$ ipython --no-banner

In [1]: import numpy as np

In [2]: import numpy.linalg as la

In [3]: np.set_printoptions(precision=3, suppress=True, linewidth=120)

In [4]: B = np.array([[1, 1], [1, -1]])

In [5]: rng = np.random.default_rng(521)

In [6]: arr = np.kron(B, np.kron(B, B))[rng.permutation(8)][:11]

In [7]: arr
Out[7]: 
array([[ 1,  1, -1, -1,  1,  1, -1, -1],
       [ 1, -1,  1, -1,  1, -1,  1, -1],
       [ 1,  1,  1,  1, -1, -1, -1, -1],
       [ 1,  1, -1, -1, -1, -1,  1,  1],
       [ 1, -1, -1,  1, -1,  1,  1, -1],
       [ 1, -1, -1,  1,  1, -1, -1,  1],
       [ 1, -1,  1, -1, -1,  1, -1,  1],
       [ 1,  1,  1,  1,  1,  1,  1,  1]])

In [8]: B = arr ** -1
Traceback (most recent call last):
  Cell In[8], line 1
    B = arr ** -1
ValueError: Integers to negative integer powers are not allowed.


In [9]: B = la.inv(arr)

In [10]: np.allclose(B, arr.T)
Out[10]: False

In [11]: round(float(la.det(arr) * la.det(B)), 3)
Out[11]: 1.0

In [12]: la.inv(B)
Out[12]: 
array([[ 1.,  1., -1., -1.,  1.,  1., -1., -1.],
       [ 1., -1.,  1., -1.,  1., -1.,  1., -1.],
       [ 1.,  1.,  1.,  1., -1., -1., -1., -1.],
       [ 1.,  1., -1., -1., -1., -1.,  1.,  1.],
       [ 1., -1., -1.,  1., -1.,  1.,  1., -1.],
       [ 1., -1., -1.,  1.,  1., -1., -1.,  1.],
       [ 1., -1.,  1., -1., -1.,  1., -1.,  1.],
       [ 1.,  1.,  1.,  1.,  1.,  1.,  1.,  1.]])

In [13]: (np.abs(B) > 1e-9).astype(int)
Out[13]: 
array([[1, 1, 1, 1, 1, 1, 1, 1],
       [1, 1, 1, 1, 1, 1, 1, 1],
       [1, 1, 1, 1, 1, 1, 1, 1],
       [1, 1, 1, 1, 1, 1, 1, 1],
       [1, 1, 1, 1, 1, 1, 1, 1],
       [1, 1, 1, 1, 1, 1, 1, 1],
       [1, 1, 1, 1, 1, 1, 1, 1],
       [1, 1, 1, 1, 1, 1, 1, 1]])

In [14]: print(arr @ B)
[[1. 0. 0. 0. 0. 0. 0. 0.]
 [0. 1. 0. 0. 0. 0. 0. 0.]
 [0. 0. 1. 0. 0. 0. 0. 0.]
 [0. 0. 0. 1. 0. 0. 0. 0.]
 [0. 0. 0. 0. 1. 0. 0. 0.]
 [0. 0. 0. 0. 0. 1. 0. 0.]
 [0. 0. 0. 0. 0. 0. 1. 0.]
 [0. 0. 0. 0. 0. 0. 0. 1.]]

In [15]: round(float(la.cond(arr)), 3)
Out[15]: 1.0

In [16]: la.pinv(arr)
Out[16]: 
array([[ 0.125,  0.125,  0.125,  0.125,  0.125,  0.125,  0.125,  0.125],
       [ 0.125, -0.125,  0.125,  0.125, -0.125, -0.125, -0.125,  0.125],
       [-0.125,  0.125,  0.125, -0.125, -0.125, -0.125,  0.125,  0.125],
       [-0.125, -0.125,  0.125, -0.125,  0.125,  0.125, -0.125,  0.125],
       [ 0.125,  0.125, -0.125, -0.125, -0.125,  0.125, -0.125,  0.125],
       [ 0.125, -0.125, -0.125, -0.125,  0.125, -0.125,  0.125,  0.125],
       [-0.125,  0.125, -0.125,  0.125,  0.125, -0.125, -0.125,  0.125],
       [-0.125, -0.125, -0.125,  0.125, -0.125,  0.125,  0.125,  0.125]])

In [17]: arr.T @ arr
Out[17]: 
array([[8, 0, 0, 0, 0, 0, 0, 0],
       [0, 8, 0, 0, 0, 0, 0, 0],
       [0, 0, 8, 0, 0, 0, 0, 0],
       [0, 0, 0, 8, 0, 0, 0, 0],
       [0, 0, 0, 0, 8, 0, 0, 0],
       [0, 0, 0, 0, 0, 8, 0, 0],
       [0, 0, 0, 0, 0, 0, 8, 0],
       [0, 0, 0, 0, 0, 0, 0, 8]])

In [18]: r0, g = arr[4], arr[3]

In [19]: r0 @ g
Out[19]: np.int64(0)

In [20]: pr = (r0 @ g) / (r0 @ r0) * r0

In [21]: (g - pr) @ r0
Out[21]: np.float64(0.0)

In [22]: g - pr
Out[22]: array([ 1.,  1., -1., -1., -1., -1.,  1.,  1.])

In [23]: print(arr @ arr)
[[ 0 -4 -4  0  4  0  0 -4]
 [ 0  0  0  0 -4  4 -4 -4]
 [ 0  4  0 -4  0 -4  0 -4]
 [ 0  0  4 -4  4  4  0  0]
 [ 0  0 -4 -4  0  0 -4  4]
 [ 0  4 -4  0  0  4  4  0]
 [ 0  4  0  4  4  0 -4  0]
 [ 8  0  0  0  0  0  0  0]]

In [24]: round(float(np.abs(la.eigvals(arr)).max()), 3)
Out[24]: 2.828

In [25]: np.allclose(arr, arr.T)
Out[25]: False

In [26]: print((arr - arr.T) / 2)
[[ 0.  0. -1. -1.  0.  0. -1. -1.]
 [ 0.  0.  0. -1.  1.  0.  1. -1.]
 [ 1.  0.  0.  1.  0.  0. -1. -1.]
 [ 1.  1. -1.  0. -1. -1.  1.  0.]
 [ 0. -1.  0.  1.  0.  0.  1. -1.]
 [ 0.  0.  0.  1.  0.  0. -1.  0.]
 [ 1. -1.  1. -1. -1.  1.  0.  0.]
 [ 1.  1.  1.  0.  1.  0.  0.  0.]]

In [27]: np.allclose(arr @ arr.T, arr.T @ arr)
Out[27]: True

In [28]: (arr + arr.T) / 2
Out[28]: 
array([[ 1.,  1.,  0.,  0.,  1.,  1.,  0.,  0.],
       [ 1., -1.,  1.,  0.,  0., -1.,  0.,  0.],
       [ 0.,  1.,  1.,  0., -1., -1.,  0.,  0.],
       [ 0.,  0.,  0., -1.,  0.,  0.,  0.,  1.],
       [ 1.,  0., -1.,  0., -1.,  1.,  0.,  0.],
       [ 1., -1., -1.,  0.,  1., -1.,  0.,  1.],
       [ 0.,  0.,  0.,  0.,  0.,  0., -1.,  1.],
       [ 0.,  0.,  0.,  1.,  0.,  1.,  1.,  1.]])
